>>> import numpy as np
>>> np.set_printoptions(suppress=True, linewidth=100)
>>> data = np.array([[2, 0, 0], [1, 7, 0], [6, 1, 9]])
>>> data @ data
array([[ 4,  0,  0],
       [ 9, 49,  0],
       [67, 16, 81]])
>>> np.linalg.matrix_rank(data - data[0, 0] * np.eye(3))
np.int64(2)
>>> O, evecs = np.linalg.qr(data[:, :1])[0], np.linalg.qr(data[:, 1:])[0]
>>> sig = np.linalg.svd(O.T @ evecs, compute_uv=False)
>>> (sig > 0.9).sum()
np.int64(1)
>>> np.round(np.linalg.norm(O @ O.T - evecs @ evecs.T, 2), 3)
np.float64(1.0)
>>> out = np.linalg.invert(data)
Traceback (most recent call last):
  File "<python-input-9>", line 1, in <module>
    out = np.linalg.invert(data)
          ^^^^^^^^^^^^^^^^
AttributeError: module 'numpy.linalg' has no attribute 'invert'
>>> out = data ** -1
Traceback (most recent call last):
  File "<python-input-10>", line 1, in <module>
    out = data ** -1
          ~~~~~^^~~~
ValueError: Integers to negative integer powers are not allowed.
>>> out = np.linalg.inv(data)
>>> np.allclose(out, data.T)
False
>>> out.round(3)
array([[ 0.5  ,  0.   ,  0.   ],
       [-0.071,  0.143,  0.   ],
       [-0.325, -0.016,  0.111]])
>>> np.round(np.linalg.inv(out), 3)
array([[2., 0., 0.],
       [1., 7., 0.],
       [6., 1., 9.]])
>>> np.round(np.linalg.det(data) * np.linalg.det(out), 3)
np.float64(1.0)
